>>> import numpy as np
>>> np.set_printoptions(suppress=True, linewidth=160)
>>> other = np.array([[2, 2], [2, -1], [2, 2]])
>>> arr = np.kron(np.eye(3, dtype=int), other)
>>> print(arr)
[[ 2  2  0  0  0  0]
 [ 2 -1  0  0  0  0]
 [ 2  2  0  0  0  0]
 [ 0  0  2  2  0  0]
 [ 0  0  2 -1  0  0]
 [ 0  0  2  2  0  0]
 [ 0  0  0  0  2  2]
 [ 0  0  0  0  2 -1]
 [ 0  0  0  0  2  2]]
>>> other = np.c_[arr[:, :2] @ np.array([[0, -2], [-3, 2]]), np.array([3, -3, -1, 2, 0, 0, -3, -1, -2])]
>>> print(other)
[[-6  0  3]
 [ 3 -6 -3]
 [-6  0 -1]
 [ 0  0  2]
 [ 0  0  0]
 [ 0  0  0]
 [ 0  0 -3]
 [ 0  0 -1]
 [ 0  0 -2]]
>>> print(np.round(np.linalg.norm(other - arr @ np.linalg.lstsq(arr, other)[0], axis=0), 2) + 0)
[0.   0.   3.24]
>>> print(np.round(np.linalg.lstsq(arr, other[:, 0])[0], 2) + 0)
[ 0. -3.  0.  0.  0.  0.]
>>> other = np.array([[-3, 0, -3],
...     [4, 0, 2],
...     [-1, 5, 0],
...     [3, -3, -1],
...     [2, 4, -2],
...     [-5, -2, 3]])
>>> print(np.vstack([arr, other.T]).shape)
(12, 6)
>>> print(np.einsum("ij,ij->i", arr, arr))
[8 5 8 8 5 8 8 5 8]
>>> print(np.einsum("ik,kj->ij", arr, other))
[[  2   0  -2]
 [-10   0  -8]
 [  2   0  -2]
 [  4   4  -2]
 [ -5  13   1]
 [  4   4  -2]
 [ -6   4   2]
 [  9  10  -7]
 [ -6   4   2]]
>>> print(np.linalg.matrix_rank(arr @ other))
3
>>> other = arr[0, 0] * arr[1:] - np.outer(arr[1:, 0], arr[0])
>>> print(other)
[[ 0 -6  0  0  0  0]
 [ 0  0  0  0  0  0]
 [ 0  0  4  4  0  0]
 [ 0  0  4 -2  0  0]
 [ 0  0  4  4  0  0]
 [ 0  0  0  0  4  4]
 [ 0  0  0  0  4 -2]
 [ 0  0  0  0  4  4]]
>>> print(np.linalg.matrix_rank(other), np.linalg.matrix_rank(arr))
5 6
>>> print(np.flatnonzero(~other.round(6).any(axis=1)))
[1]
>>> print(arr[:, 0] / arr[0, 0])
[1. 1. 1. 0. 0. 0. 0. 0. 0.]
>>> mat = np.loadtxt("run9.csv", delimiter=",")
>>> print(mat)
[[ 15.  12. -16.]
 [ 29.   4.  16.]
 [ 20.   4.   8.]
 [ 31.   8.   8.]]
>>> print(np.linalg.lstsq(mat[:-1].T, mat[-1])[2])
2
>>> print(np.unique(mat.round(6), axis=0).shape)
(4, 3)
>>> U, sv, vt = np.linalg.svd(mat)
>>> print(sv.round(2) + 0)
[52.58 23.29  0.  ]
>>> other = U[:, :2] @ np.diag(sv[:2]) @ vt[:2]
>>> print(round(np.linalg.norm(mat - other, 2), 2), np.round(sv[2], 2))
0.0 0.0
>>> print(np.linalg.matrix_rank(other))
2
>>> print(np.round(np.abs(mat - other).max(), 2))
0.0
>>> print(np.linalg.matrix_rank(mat, rtol=0.1))
2
>>> print(np.argsort(-np.linalg.norm(mat, axis=0).round(6), kind="stable")[:3])
[0 2 1]
>>> other = np.array([[2]])
>>> W2 = np.array([[1, -3, 2, -1, 0, 2, -1, 3, 1],
...     [-3, -3, 3, 3, 3, 1, 3, -2, -1],
...     [1, -2, 2, 1, -1, 2, 3, 0, 2],
...     [2, -3, 3, 1, 1, 0, -2, -1, 1],
...     [1, -2, 3, 1, 1, 1, -2, -2, 1],
...     [-1, -1, -2, 3, 2, 1, 2, -1, -2],
...     [-3, -3, -1, 0, -2, 3, 1, 1, 1],
...     [0, -3, 1, 2, -1, -1, 1, -1, 3],
...     [2, 2, -3, -3, -2, -1, -3, 3, 2]])
>>> E = np.block([[other, np.array([[-1, 1, -1, 1, -3, 0, 1, 0, 1]])], [np.zeros((9, 1)), W2]])
>>> print(E)
[[ 2. -1.  1. -1.  1. -3.  0.  1.  0.  1.]
 [ 0.  1. -3.  2. -1.  0.  2. -1.  3.  1.]
 [ 0. -3. -3.  3.  3.  3.  1.  3. -2. -1.]
 [ 0.  1. -2.  2.  1. -1.  2.  3.  0.  2.]
 [ 0.  2. -3.  3.  1.  1.  0. -2. -1.  1.]
 [ 0.  1. -2.  3.  1.  1.  1. -2. -2.  1.]
 [ 0. -1. -1. -2.  3.  2.  1.  2. -1. -2.]
 [ 0. -3. -3. -1.  0. -2.  3.  1.  1.  1.]
 [ 0.  0. -3.  1.  2. -1. -1.  1. -1.  3.]
 [ 0.  2.  2. -3. -3. -2. -1. -3.  3.  2.]]
>>> x0 = np.array([4, -5, 5, -1, 3, 3, -3, 2, 0, -5])
>>> rhs = E @ x0
>>> b, lr = np.zeros(10), 1 / np.linalg.norm(E, 2) ** 2
>>> for i in range(20):
...     b -= lr * E.T @ (E @ b - rhs)
...     if i % 5 == 0: print(i, round(np.linalg.norm(E @ b - rhs), 2))
... 
0 41.92
5 10.08
10 8.49
15 7.34
>>> print(b.round(2))
[ 1.54 -4.16  4.51 -1.83  1.99  2.31 -2.26  2.48 -1.81 -5.17]
>>> print(round(np.linalg.cond(E), 2))
72.84
>>> print(np.round(np.sort(np.abs(np.linalg.eigvals(E))), 2))
[0.37 1.19 2.   3.99 4.39 4.39 4.65 4.65 4.69 4.69]
>>> print(np.round(np.linalg.det(E), 2))
32398.0
>>> print((E - E.T) / 2)
[[ 0.  -0.5  0.5 -0.5  0.5 -1.5  0.   0.5  0.   0.5]
 [ 0.5  0.   0.   0.5 -1.5 -0.5  1.5  1.   1.5 -0.5]
 [-0.5  0.   0.   2.5  3.   2.5  1.   3.   0.5 -1.5]
 [ 0.5 -0.5 -2.5  0.  -1.  -2.   2.   2.  -0.5  2.5]
 [-0.5  1.5 -3.   1.   0.   0.  -1.5 -1.  -1.5  2. ]
 [ 1.5  0.5 -2.5  2.   0.   0.  -0.5  0.  -0.5  1.5]
 [ 0.  -1.5 -1.  -2.   1.5  0.5  0.  -0.5  0.  -0.5]
 [-0.5 -1.  -3.  -2.   1.   0.   0.5  0.   0.   2. ]
 [ 0.  -1.5 -0.5  0.5  1.5  0.5  0.   0.   0.   0. ]
 [-0.5  0.5  1.5 -2.5 -2.  -1.5  0.5 -2.   0.   0. ]]
>>> print(round(np.abs(np.linalg.eigvals(E)).max(), 2))
4.69
>>> u = np.array([-2, 1, 3, -1, 0, -3, -2, -2, 3, 3])
>>> other = E + np.outer(u, np.eye(10)[5])
>>> print(round(np.linalg.det(other) / np.linalg.det(E), 2), round(float(1 + np.linalg.solve(E, u)[5]), 2))
4.07 4.07
>>> print(np.linalg.matrix_rank(other - E))
1
>>> print(other)
[[ 2. -1.  1. -1.  1. -5.  0.  1.  0.  1.]
 [ 0.  1. -3.  2. -1.  1.  2. -1.  3.  1.]
 [ 0. -3. -3.  3.  3.  6.  1.  3. -2. -1.]
 [ 0.  1. -2.  2.  1. -2.  2.  3.  0.  2.]
 [ 0.  2. -3.  3.  1.  1.  0. -2. -1.  1.]
 [ 0.  1. -2.  3.  1. -2.  1. -2. -2.  1.]
 [ 0. -1. -1. -2.  3.  0.  1.  2. -1. -2.]
 [ 0. -3. -3. -1.  0. -4.  3.  1.  1.  1.]
 [ 0.  0. -3.  1.  2.  2. -1.  1. -1.  3.]
 [ 0.  2.  2. -3. -3.  1. -1. -3.  3.  2.]]
>>> print(np.linalg.matrix_rank(np.linalg.inv(other) - np.linalg.inv(E), tol=1e-8))
1
>>> rng = np.random.default_rng(35293)
>>> lab = rng.permutation(10)
>>> other = E[:, lab] * rng.choice([-1, 1], 10)
>>> print(other)
[[ 2.  0.  1. -1.  1.  0.  1. -3.  1. -1.]
 [ 0.  3. -3.  1. -1.  2.  1.  0. -1.  2.]
 [ 0. -2. -3. -3.  3.  1. -1.  3.  3.  3.]
 [ 0.  0. -2. -1. -1.  2.  2. -1.  3.  2.]
 [ 0. -1. -3. -1. -2.  0.  1.  1. -2.  3.]
 [ 0. -2. -2. -1. -1.  1.  1.  1. -2.  3.]
 [ 0. -1. -1. -3.  1.  1. -2.  2.  2. -2.]
 [ 0.  1. -3. -0.  3.  3.  1. -2.  1. -1.]
 [ 0. -1. -3. -2. -0. -1.  3. -1.  1.  1.]
 [ 0.  3.  2.  3. -2. -1.  2. -2. -3. -3.]]
>>> U, _, vt = np.linalg.svd(E.T @ other)
>>> print(lab)
[0 8 2 4 1 6 9 5 7 3]
>>> print(round(float(np.linalg.norm(E, 2)), 2))
12.19
>>> print(round(np.linalg.norm(E) ** 2 / np.linalg.norm(E, 2) ** 2, 2))
2.27
>>> print(round(np.linalg.norm(E[3] - E[4]), 2))
6.16
>>> A = np.load("case17.npy")
>>> print(A)
[[-0.8   0.22 -4.91  1.28  8.36 -0.62 -1.82 -0.29]
 [-1.91  4.27  4.85 -1.88 -1.02 -6.33  2.01  2.43]
 [-0.98 -4.1  -0.03  2.16 -6.54  5.62 -1.32 -1.24]
 [ 5.68 -4.73  2.14 -0.1   5.52 -2.71 -0.53  1.63]
 [-5.93  3.51 -2.19  1.92  3.58  0.67  1.07 -5.44]
 [-1.81  2.64  1.87 -3.26  3.38  7.93 -0.71 -0.92]
 [-5.64 -3.15 -2.58  0.74  0.25  0.18 -4.89 -5.2 ]
 [-2.62  3.45 -0.21 -5.17  3.66  4.35 -3.49 -3.15]
 [ 3.    2.85 -0.63 -0.14 -4.4   7.67 -1.89 -0.83]
 [ 0.26 -1.16 -0.7   1.04  6.95  0.56 -6.65 -2.05]
 [ 3.27  4.42 -6.14 -1.5  -4.21 -2.78 -2.02  0.63]
 [ 3.95  0.8   2.52  4.31  4.26  2.38  2.01 -5.57]
 [ 2.35 -3.83  5.7  -2.18 -0.66  1.74  5.46 -3.04]
 [ 1.72  0.58 -0.24 -1.74  1.83  5.76  2.32  7.19]
 [-2.77 -0.79 -7.66 -1.72 -1.36 -2.2   1.46  4.62]
 [ 5.72 -2.77 -1.66 -3.62 -0.07 -0.99  6.38  1.43]
 [ 0.12 -8.52 -1.14 -4.31  1.27  1.04 -2.16  0.36]
 [-7.74 -0.22 -4.39 -2.69 -0.34  0.44  3.36  1.39]
 [-3.17 -0.58  2.29  1.18  4.83 -1.71 -0.92 -7.47]
 [-3.41  7.2  -0.12  3.69  1.24  2.25  3.82  1.32]
 [-0.33  2.61  1.08  0.66 -8.66 -2.6  -2.68  1.57]
 [-2.97 -0.35 -3.65  6.38  5.33  1.27 -2.61  0.46]
 [-3.7  -0.82  5.25  0.12 -3.77 -6.42 -1.46 -0.71]
 [ 2.16 -2.74  0.77 -4.13 -2.02 -6.88  3.07 -3.05]
 [-3.33  1.86 -4.65 -1.15 -6.49  4.28 -0.97  1.03]
 [ 0.4  -3.31 -3.3   4.32 -4.25 -4.29 -2.68  3.96]
 [ 1.9  -2.78  5.15 -0.21  2.33  6.47  3.83 -0.31]
 [-1.61  1.18  4.15 -0.48  5.46 -4.    4.03  4.07]]
>>> other = np.c_[A[:, :4] @ np.array([[0, 0, 3, 1], [2, -1, -2, 2], [3, 3, 0, 1], [2, -2, 3, 1]]), np.array([0, -2, 2, 1, -1, 1, 2, -1, 1, -1, 2, -1, -1, 2, 2, -1, 2, -2, -2, 2, 0, 2, 0, 2, 0, -1, 1, 0])]
>>> print(other.round(2))
[[-11.73 -17.51   1.    -3.99   0.  ]
 [ 19.33  14.04 -19.91   9.6   -2.  ]
 [ -3.97  -0.31  11.74  -7.05   2.  ]
 [ -3.24  11.35  26.2   -1.74   1.  ]
 [  4.29 -13.92 -19.05   0.82  -1.  ]
 [  4.37   9.49 -20.49   2.08   1.  ]
 [-12.56  -6.07  -8.4  -13.78   2.  ]
 [ -4.07   6.26 -30.27  -1.1   -1.  ]
 [  3.53  -4.46   2.88   7.93   1.  ]
 [ -2.34  -3.02   6.22  -1.72  -1.  ]
 [-12.58 -19.84  -3.53   4.47   2.  ]
 [ 17.78  -1.86  23.18  12.38  -1.  ]
 [  5.08  25.29   8.17  -1.79  -1.  ]
 [ -3.04   2.18  -1.22   0.9    2.  ]
 [-28.   -18.75 -11.89 -13.73   2.  ]
 [-17.76   5.03  11.84  -5.1   -1.  ]
 [-29.08  13.72   4.47 -22.37   2.  ]
 [-18.99  -7.57 -30.85 -15.26  -2.  ]
 [  8.07   5.09  -4.81  -0.86  -2.  ]
 [ 21.42 -14.94 -13.56  14.56   2.  ]
 [  9.78  -0.69  -4.23   6.63   0.  ]
 [  1.11 -23.36  10.93  -0.94   2.  ]
 [ 14.35  16.33  -9.1    0.03   0.  ]
 [-11.43  13.31  -0.43  -6.68   2.  ]
 [-12.53 -13.51 -17.16  -5.41   0.  ]
 [ -7.88 -15.23  20.78  -5.2   -1.  ]
 [  9.47  18.65  10.63   1.28   1.  ]
 [ 13.85  12.23  -8.63   4.42   0.  ]]
>>> print(np.linalg.matrix_rank(np.c_[A, other]))
9
>>> T = A.reshape(28, 2, -1)
>>> print(T[:, 0])
[[-0.8   0.22 -4.91  1.28]
 [-1.91  4.27  4.85 -1.88]
 [-0.98 -4.1  -0.03  2.16]
 [ 5.68 -4.73  2.14 -0.1 ]
 [-5.93  3.51 -2.19  1.92]
 [-1.81  2.64  1.87 -3.26]
 [-5.64 -3.15 -2.58  0.74]
 [-2.62  3.45 -0.21 -5.17]
 [ 3.    2.85 -0.63 -0.14]
 [ 0.26 -1.16 -0.7   1.04]
 [ 3.27  4.42 -6.14 -1.5 ]
 [ 3.95  0.8   2.52  4.31]
 [ 2.35 -3.83  5.7  -2.18]
 [ 1.72  0.58 -0.24 -1.74]
 [-2.77 -0.79 -7.66 -1.72]
 [ 5.72 -2.77 -1.66 -3.62]
 [ 0.12 -8.52 -1.14 -4.31]
 [-7.74 -0.22 -4.39 -2.69]
 [-3.17 -0.58  2.29  1.18]
 [-3.41  7.2  -0.12  3.69]
 [-0.33  2.61  1.08  0.66]
 [-2.97 -0.35 -3.65  6.38]
 [-3.7  -0.82  5.25  0.12]
 [ 2.16 -2.74  0.77 -4.13]
 [-3.33  1.86 -4.65 -1.15]
 [ 0.4  -3.31 -3.3   4.32]
 [ 1.9  -2.78  5.15 -0.21]
 [-1.61  1.18  4.15 -0.48]]
>>> print(T.shape)
(28, 2, 4)
>>> proj = A @ np.linalg.solve(A.T @ A, A.T)
>>> print(np.round(proj @ A[:, 3], 2))
[ 1.28 -1.88  2.16 -0.1   1.92 -3.26  0.74 -5.17 -0.14  1.04 -1.5   4.31 -2.18 -1.74 -1.72 -3.62 -4.31 -2.69  1.18  3.69  0.66  6.38  0.12 -4.13 -1.15  4.32
 -0.21 -0.48]
>>> print(np.round(np.linalg.eigvalsh(proj), 2) + 0)
[0. 0. 0. 0. 0. 0. 0. 0. 0. 0. 0. 0. 0. 0. 0. 0. 0. 0. 0. 0. 1. 1. 1. 1. 1. 1. 1. 1.]
>>> print(np.allclose(proj @ proj, proj))
True
>>> lab = A[:, 0] > np.median(A[:, 0])
>>> u = A[lab].mean(axis=0) - A[~lab].mean(axis=0)
>>> print(u.round(2))
[ 5.5  -2.32  0.41 -0.44 -0.14 -0.11  0.23  0.75]
>>> print(lab.astype(int))
[1 0 0 1 0 0 0 0 1 1 1 1 1 1 0 1 1 0 0 0 1 0 0 1 0 1 1 0]
>>> print(np.argsort(-np.abs(u).round(6), kind="stable"))
[0 1 7 3 2 6 4 5]
>>> print(np.round((((A - A.mean(axis=0)) @ u > 0) == lab).mean(), 2))
0.89
>>> F = np.load("layer0.npy")
>>> print(F.round(2) + 0)
[[ 0.54 -0.75  0.05  0.02  0.95  0.    0.28  1.47]
 [ 1.43  0.83  0.88 -0.37 -0.35 -0.45  0.15  0.07]
 [ 0.    0.21  0.25 -0.7  -0.03  1.71  0.7  -0.01]
 [ 0.    0.85  0.31  1.57  0.24  0.65 -0.38  0.33]
 [-0.36 -0.28  1.26 -0.44  0.84  0.12 -1.06 -0.4 ]
 [ 0.72 -0.58 -0.47 -0.1  -0.85  0.62 -1.32  0.26]
 [ 0.72  0.49 -1.06 -0.22  1.22  0.14 -0.29 -0.71]
 [ 0.72 -1.15  0.36  0.82  0.03  0.19  0.57 -1.  ]]
>>> x0 = np.array([-3, 3, 3, -4, -4, -4, -4, -3])
>>> h = np.maximum(F @ x0, 0)
>>> print(np.round(F.T @ h, 2))
[ 4.4   1.55 13.22 -5.04  4.2  -0.94 -7.79 -2.48]
>>> print(np.round(F * (h > 1e-9)[:, None], 2))
[[ 0.   -0.    0.    0.    0.    0.    0.    0.  ]
 [ 1.43  0.83  0.88 -0.37 -0.35 -0.45  0.15  0.07]
 [ 0.    0.    0.   -0.   -0.    0.    0.   -0.  ]
 [ 0.    0.    0.    0.    0.    0.   -0.    0.  ]
 [-0.36 -0.28  1.26 -0.44  0.84  0.12 -1.06 -0.4 ]
 [ 0.72 -0.58 -0.47 -0.1  -0.85  0.62 -1.32  0.26]
 [ 0.    0.   -0.   -0.    0.    0.   -0.   -0.  ]
 [ 0.   -0.    0.    0.    0.    0.    0.   -0.  ]]
>>> print(np.round(np.maximum(F @ x0, 0) - np.maximum(-F @ x0, 0), 2))
[-13.11   4.68  -5.31  -5.78   7.4    0.49  -5.12  -7.96]
>>> T = np.stack([F, -1 * F, F[::-1]])
>>> print(np.round(T.sum(axis=0), 2) + 0)
[[ 0.72 -1.15  0.36  0.82  0.03  0.19  0.57 -1.  ]
 [ 0.72  0.49 -1.06 -0.22  1.22  0.14 -0.29 -0.71]
 [ 0.72 -0.58 -0.47 -0.1  -0.85  0.62 -1.32  0.26]
 [-0.36 -0.28  1.26 -0.44  0.84  0.12 -1.06 -0.4 ]
 [ 0.    0.85  0.31  1.57  0.24  0.65 -0.38  0.33]
 [ 0.    0.21  0.25 -0.7  -0.03  1.71  0.7  -0.01]
 [ 1.43  0.83  0.88 -0.37 -0.35 -0.45  0.15  0.07]
 [ 0.54 -0.75  0.05  0.02  0.95  0.    0.28  1.47]]
>>> print(np.linalg.matrix_rank(T))
[8 8 8]
>>> print(np.round(np.einsum("bij,cij->bc", T, T), 2) + 0)
[[ 32. -32.   0.]
 [-32.  32.   0.]
 [  0.   0.  32.]]
>>> print(np.linalg.matrix_rank(T.reshape(3, -1)))
2
>>> M = np.load("data.npy")
>>> print(M.round(2))
[[-26.87  -7.24   1.17  -2.8   24.75  -8.89]
 [-25.88  -7.09   1.02  -2.58  23.75  -8.31]
 [ -7.65  -3.48  -0.97   0.84   5.55   0.55]
 [ -7.31  -3.38  -0.98   0.88   5.23   0.65]
 [  3.27   0.99  -0.68  -1.07   0.3    2.12]
 [  3.48   1.    -0.77  -1.05   0.22   2.37]
 [  4.26   1.    -1.12  -0.97  -0.12   3.32]
 [  4.92   0.99  -1.41  -0.88  -0.44   4.14]
 [  5.85   0.97  -1.83  -0.73  -0.94   5.29]
 [ 10.57   0.77  -3.99   0.3   -3.91  11.24]
 [ 11.15   0.74  -4.25   0.44  -4.31  11.97]
 [ 11.2    0.73  -4.27   0.45  -4.35  12.03]
 [ 12.16   0.68  -4.71   0.7   -5.02  13.25]]
>>> Ac = M - M.mean(axis=0)
>>> U, sv, vt = np.linalg.svd(Ac, full_matrices=False)
>>> print(np.round(Ac.mean(axis=0), 2) + 0)
[0. 0. 0. 0. 0. 0.]
>>> print(np.abs(vt[0]).argmax())
0
>>> print(np.searchsorted(np.cumsum(sv ** 2) / (sv ** 2).sum(), 0.9) + 1)
1
>>> print(sv.round(2) + 0)
[63.12  9.31  5.23  0.    0.    0.  ]
>>> print(np.round(sv ** 2 / (sv ** 2).sum(), 2) + 0)
[0.97 0.02 0.01 0.   0.   0.  ]
>>> print(np.round(vt[0] * np.sign(vt[0, np.abs(vt[0]).argmax()]), 2))
[ 0.73  0.16 -0.09  0.05 -0.54  0.38]
>>> print(np.round((sv ** 2).sum() ** 2 / (sv ** 4).sum(), 2))
1.06
